In [1]: import numpy as np

In [2]: np.set_printoptions(suppress=True, linewidth=200)

In [3]: tidy = lambda a: np.round(a, 3) + 0

In [4]: m1 = np.loadtxt("arr.csv", delimiter=",")

In [5]: m1
Out[5]: 
array([[ 4., -3.,  0.,  0.,  0.,  0.,  0.,  0.,  0.,  0.,  0.],
       [-3.,  3., -3.,  0.,  0.,  0.,  0.,  0.,  0.,  0.,  0.],
       [ 0., -3.,  1., -3.,  0.,  0.,  0.,  0.,  0.,  0.,  0.],
       [ 0.,  0., -3.,  1., -3.,  0.,  0.,  0.,  0.,  0.,  0.],
       [ 0.,  0.,  0., -3.,  0., -3.,  0.,  0.,  0.,  0.,  0.],
       [ 0.,  0.,  0.,  0., -3.,  4., -3.,  0.,  0.,  0.,  0.],
       [ 0.,  0.,  0.,  0.,  0., -3.,  0., -3.,  0.,  0.,  0.],
       [ 0.,  0.,  0.,  0.,  0.,  0., -3.,  4., -3.,  0.,  0.],
       [ 0.,  0.,  0.,  0.,  0.,  0.,  0., -3.,  2., -3.,  0.],
       [ 0.,  0.,  0.,  0.,  0.,  0.,  0.,  0., -3.,  3., -3.],
       [ 0.,  0.,  0.,  0.,  0.,  0.,  0.,  0.,  0., -3.,  4.]])

In [6]: np.diff(m1, axis=0)
Out[6]: 
array([[-7.,  6., -3.,  0.,  0.,  0.,  0.,  0.,  0.,  0.,  0.],
       [ 3., -6.,  4., -3.,  0.,  0.,  0.,  0.,  0.,  0.,  0.],
       [ 0.,  3., -4.,  4., -3.,  0.,  0.,  0.,  0.,  0.,  0.],
       [ 0.,  0.,  3., -4.,  3., -3.,  0.,  0.,  0.,  0.,  0.],
       [ 0.,  0.,  0.,  3., -3.,  7., -3.,  0.,  0.,  0.,  0.],
       [ 0.,  0.,  0.,  0.,  3., -7.,  3., -3.,  0.,  0.,  0.],
       [ 0.,  0.,  0.,  0.,  0.,  3., -3.,  7., -3.,  0.,  0.],
       [ 0.,  0.,  0.,  0.,  0.,  0.,  3., -7.,  5., -3.,  0.],
       [ 0.,  0.,  0.,  0.,  0.,  0.,  0.,  3., -5.,  6., -3.],
       [ 0.,  0.,  0.,  0.,  0.,  0.,  0.,  0.,  3., -6.,  7.]])

In [7]: np.zeros(11, 11)
Traceback (most recent call last):
  Cell In[7], line 1
    np.zeros(11, 11)
TypeError: Cannot interpret '11' as a data type


In [8]: np.linalg.matrix_rank(m1)
Out[8]: np.int64(11)

In [9]: evals, V = np.linalg.eigh(m1)

In [10]: vec = np.array([3, 0, 1, 2, 1, 2, 2, 2, 2, 2, 3])

In [11]: tidy(np.linalg.eigvalsh(m1[1:, 1:]))
Out[11]: array([-4.409, -3.14 , -1.719, -0.761,  1.977,  2.909,  5.445,  6.186,  7.215,  8.296])

In [12]: J = np.load("layer11.npy")

In [13]: print(J)
[[16 24  8 14 21  7]
 [24  0  8 21  0  7]
 [ 8 16  8  7 14  7]
 [12 18  6 18 27  9]
 [18  0  6 27  0  9]
 [ 6 12  6  9 18  9]]

In [14]: f = np.array([2, -5, 5])

In [15]: np.correlate(J[4], J[5], "full")
Out[15]: array([162, 324, 216, 459, 756, 468, 396, 441, 216, 108,  54])

In [16]: print(np.polyval(f, J[4]))
[ 563    5   47 1328    5  122]

In [17]: mat = np.loadtxt("m.csv", delimiter=",")

In [18]: mat
Out[18]: 
array([[ 1., -3.,  0.,  0.],
       [-3., -5.,  0.,  0.],
       [ 0.,  0.,  1., -3.],
       [ 0.,  0., -3., -5.]])

In [19]: O, V = np.linalg.qr(mat[:, :2])[0], np.linalg.qr(mat[:, 2:])[0]

In [20]: sv = np.linalg.svd(O.T @ V, compute_uv=False)

In [21]: tidy(sv)
Out[21]: array([0., 0.])

In [22]: (sv > 0.9).sum()
Out[22]: np.int64(0)

In [23]: np.degrees(np.arccos(sv.clip(0, 1)))
Out[23]: array([90., 90.])

In [24]: [round(float(np.linalg.det(mat[:i, :i])), 2) + 0 for i in range(1, 5)]
Out[24]: [1.0, -14.0, -14.0, 196.0]

In [25]: try:
    ...:     np.linalg.cholesky(mat)
    ...: except np.linalg.LinAlgError as e:
    ...:     print("failed:", e)
    ...: 
failed: Matrix is not positive definite

In [26]: tidy(np.linalg.eigvalsh(mat).min())
Out[26]: np.float64(-6.243)

In [27]: W0 = np.loadtxt("case1.csv", delimiter=",")

In [28]: print(W0)
[[0. 0. 0. 1. 0.]
 [1. 0. 0. 0. 0.]
 [0. 0. 1. 0. 0.]
 [0. 0. 0. 0. 1.]
 [0. 1. 0. 0. 0.]]

In [29]: rng = np.random.default_rng(6880)

In [30]: idx = rng.permutation(5)

In [31]: idx
Out[31]: array([3, 1, 4, 0, 2])

In [32]: Y = W0[idx][:, idx]

In [33]: np.allclose(Y, W0)
Out[33]: False

In [34]: ang = np.deg2rad(60)

In [35]: feats = np.eye(8)

In [36]: feats[np.ix_([1, 6], [1, 6])] = [[np.cos(ang), -np.sin(ang)], [np.sin(ang), np.cos(ang)]]

In [37]: tidy(feats)
Out[37]: 
array([[ 1.   ,  0.   ,  0.   ,  0.   ,  0.   ,  0.   ,  0.   ,  0.   ],
       [ 0.   ,  0.5  ,  0.   ,  0.   ,  0.   ,  0.   , -0.866,  0.   ],
       [ 0.   ,  0.   ,  1.   ,  0.   ,  0.   ,  0.   ,  0.   ,  0.   ],
       [ 0.   ,  0.   ,  0.   ,  1.   ,  0.   ,  0.   ,  0.   ,  0.   ],
       [ 0.   ,  0.   ,  0.   ,  0.   ,  1.   ,  0.   ,  0.   ,  0.   ],
       [ 0.   ,  0.   ,  0.   ,  0.   ,  0.   ,  1.   ,  0.   ,  0.   ],
       [ 0.   ,  0.866,  0.   ,  0.   ,  0.   ,  0.   ,  0.5  ,  0.   ],
       [ 0.   ,  0.   ,  0.   ,  0.   ,  0.   ,  0.   ,  0.   ,  1.   ]])

In [38]: def softmax(z):
    ...:     e = np.exp(z - z.max(axis=-1, keepdims=True))
    ...:     return e / e.sum(axis=-1, keepdims=True)
    ...: 

In [39]: tidy(softmax(feats[4]))
Out[39]: array([0.103, 0.103, 0.103, 0.103, 0.28 , 0.103, 0.103, 0.103])

In [40]: tidy(softmax(feats[4] + 3))
Out[40]: array([0.103, 0.103, 0.103, 0.103, 0.28 , 0.103, 0.103, 0.103])

In [41]: softmax(feats).sum(axis=1)
Out[41]: array([1., 1., 1., 1., 1., 1., 1., 1.])

In [42]: att = feats @ feats.T / np.sqrt(8)

In [43]: tidy(softmax(att))
Out[43]: 
array([[0.169, 0.119, 0.119, 0.119, 0.119, 0.119, 0.119, 0.119],
       [0.119, 0.169, 0.119, 0.119, 0.119, 0.119, 0.119, 0.119],
       [0.119, 0.119, 0.169, 0.119, 0.119, 0.119, 0.119, 0.119],
       [0.119, 0.119, 0.119, 0.169, 0.119, 0.119, 0.119, 0.119],
       [0.119, 0.119, 0.119, 0.119, 0.169, 0.119, 0.119, 0.119],
       [0.119, 0.119, 0.119, 0.119, 0.119, 0.169, 0.119, 0.119],
       [0.119, 0.119, 0.119, 0.119, 0.119, 0.119, 0.169, 0.119],
       [0.119, 0.119, 0.119, 0.119, 0.119, 0.119, 0.119, 0.169]])

In [44]: print(tidy(softmax(att + np.triu(np.full(att.shape, -np.inf), 1))))
[[1.    0.    0.    0.    0.    0.    0.    0.   ]
 [0.413 0.587 0.    0.    0.    0.    0.    0.   ]
 [0.292 0.292 0.416 0.    0.    0.    0.    0.   ]
 [0.226 0.226 0.226 0.322 0.    0.    0.    0.   ]
 [0.184 0.184 0.184 0.184 0.263 0.    0.    0.   ]
 [0.156 0.156 0.156 0.156 0.156 0.222 0.    0.   ]
 [0.135 0.135 0.135 0.135 0.135 0.135 0.192 0.   ]
 [0.119 0.119 0.119 0.119 0.119 0.119 0.119 0.169]]

In [45]: print(softmax(att).round(6).argmax(axis=1))
[0 1 2 3 4 5 6 7]

In [46]: cov = W0.T @ W0

In [47]: tidy(np.linalg.svd(W0, compute_uv=False) ** 2)
Out[47]: array([1., 1., 1., 1., 1.])

In [48]: np.allclose(cov, cov.T)
Out[48]: True

In [49]: tidy(np.linalg.eigvalsh(cov)[::-1])
Out[49]: array([1., 1., 1., 1., 1.])

In [50]: arr = np.loadtxt("a.csv", delimiter=",")

In [51]: arr
Out[51]: 
array([[  2.052,   4.058,  -8.021,   5.948,  -2.099,   8.069,   4.   ],
       [ -5.924,  -6.046,  12.053,  -6.047,   6.042, -11.946,   0.125],
       [ -4.017,  -0.991,   1.973,   1.992,   4.047,  -2.032,   5.97 ],
       [ -3.99 ,  -1.111,   1.982,   1.961,   3.916,  -1.941,   5.91 ],
       [  3.996,   2.036,  -3.93 ,   0.051,  -3.97 ,   3.927,  -4.066],
       [ -0.074,   0.995,  -2.018,   2.007,   0.004,   1.977,   1.909],
       [  0.059,  -1.969,   4.039,  -4.056,  -0.026,  -3.886,  -4.   ],
       [ -3.995,  -4.968,  10.062,  -5.943,   3.905,  -9.979,  -1.885],
       [  4.088,   0.033,  -0.035,  -3.937,  -3.967,  -0.111,  -8.065],
       [ -3.943,  -0.037,   0.004,   4.092,   3.968,   0.022,   8.031],
       [  4.062,   4.986, -10.047,   5.961,  -3.953,  10.042,   1.994],
       [  0.029,   3.033,  -5.967,   5.976,   0.008,   6.108,   5.951]])

In [52]: vec = np.array([8, 5, 1, 0, 5, 5, 0])

In [53]: target = arr @ vec

In [54]: tidy(np.linalg.pinv(arr) @ arr)
Out[54]: 
array([[1., 0., 0., 0., 0., 0., 0.],
       [0., 1., 0., 0., 0., 0., 0.],
       [0., 0., 1., 0., 0., 0., 0.],
       [0., 0., 0., 1., 0., 0., 0.],
       [0., 0., 0., 0., 1., 0., 0.],
       [0., 0., 0., 0., 0., 1., 0.],
       [0., 0., 0., 0., 0., 0., 1.]])

In [55]: print(tidy(np.linalg.solve(arr.T @ arr, arr.T @ target)))
[8. 5. 1. 0. 5. 5. 0.]

In [56]: tidy(target)
Out[56]: array([ 58.535, -95.089, -25.043, -25.618,  38.003,  12.27 , -24.894, -77.108,  12.444, -11.775,  77.824,  40.01 ])

In [57]: target = target + 0.3 * rng.normal(size=12)

In [58]: tidy(target)
Out[58]: array([ 58.46 , -95.471, -24.864, -25.95 ,  38.18 ,  11.7  , -24.919, -77.132,  12.451, -11.622,  78.292,  40.232])

In [59]: c, *_ = np.linalg.lstsq(arr, target)

In [60]: tidy(arr.T @ (target - arr @ c))
Out[60]: array([0., 0., 0., 0., 0., 0., 0.])
